$ python3 -q
>>> import numpy as np
>>> np.set_printoptions(precision=2, suppress=True, linewidth=160)
>>> K = np.load("a.npy")
>>> K
array([[0.12, 0.31, 0.56],
       [0.83, 0.17, 0.  ],
       [0.26, 0.21, 0.53]])
>>> (K - K.T) / 2
array([[ 0.  , -0.26,  0.15],
       [ 0.26,  0.  , -0.11],
       [-0.15,  0.11,  0.  ]])
>>> np.sort(np.abs(np.linalg.eigvals(K)))
array([0.15, 0.34, 1.  ])
>>> np.linalg.matrix_power(K, 2)
array([[0.42, 0.21, 0.37],
       [0.24, 0.29, 0.47],
       [0.35, 0.23, 0.43]])
>>> assert K == K.T
Traceback (most recent call last):
  File "<python-input-7>", line 1, in <module>
    assert K == K.T
           ^^^^^^^^
ValueError: The truth value of an array with more than one element is ambiguous. Use a.any() or a.all()
>>> np.round(np.abs(np.linalg.eigvals(K)).max(), 2)
np.float64(1.0)
>>> K @ K
array([[0.42, 0.21, 0.37],
       [0.24, 0.29, 0.47],
       [0.35, 0.23, 0.43]])
>>> x = np.array([1, -2, 2])
>>> K @ np.ones(3)
array([1., 1., 1.])
>>> K @ (2 * x)
array([1.25, 1.  , 1.79])
>>> K * x
array([[ 0.12, -0.62,  1.12],
       [ 0.83, -0.33,  0.  ],
       [ 0.26, -0.42,  1.05]])
>>> np.sign((K @ x).round(6))
array([1., 1., 1.])
>>> np.linalg.norm(K @ x) <= np.linalg.norm(K, 2) * np.linalg.norm(x) + 1e-9
np.True_
>>> (K @ x).argmax()
np.int64(2)
>>> np.einsum("ij,j->i", K, x)
array([0.62, 0.5 , 0.89])
>>> A2 = K / np.sqrt((K ** 2).mean(axis=1, keepdims=True))
>>> K - K.mean(axis=1, keepdims=True)
array([[-0.21, -0.02,  0.23],
       [ 0.5 , -0.17, -0.33],
       [-0.07, -0.12,  0.19]])
>>> m1 = np.load("run4.npy")
>>> m1
array([[-1, -2, -1, -2],
       [ 0, -1,  1, -2],
       [ 0,  1, -2, -2],
       [ 0,  0,  2,  2]])
>>> Q, V = np.linalg.qr(m1[:, :3])[0], np.linalg.qr(m1[:, 3:])[0]
>>> sig = np.linalg.svd(Q.T @ V, compute_uv=False)
>>> np.degrees(np.arccos(sig.clip(0, 1)))
array([30.])
>>> round(float(np.linalg.norm(Q @ Q.T - V @ V.T, 2)), 2)
1.0
>>> f, r1 = m1[1], m1[2]
>>> f @ r1
np.int64(1)
>>> f @ f
np.int64(6)
>>> p = (f @ r1) / (f @ f) * f
>>> round(np.linalg.norm(f + r1) ** 2 + np.linalg.norm(f - r1) ** 2, 2)
np.float64(30.0)
>>> np.outer(f, r1)
array([[ 0,  0,  0,  0],
       [ 0, -1,  2,  2],
       [ 0,  1, -2, -2],
       [ 0, -2,  4,  4]])
>>> r1 - p
array([ 0.  ,  1.17, -2.17, -1.67])
>>> np.linalg.matrix_rank(np.outer(f, r1))
np.int64(1)
>>> p
array([ 0.  , -0.17,  0.17, -0.33])
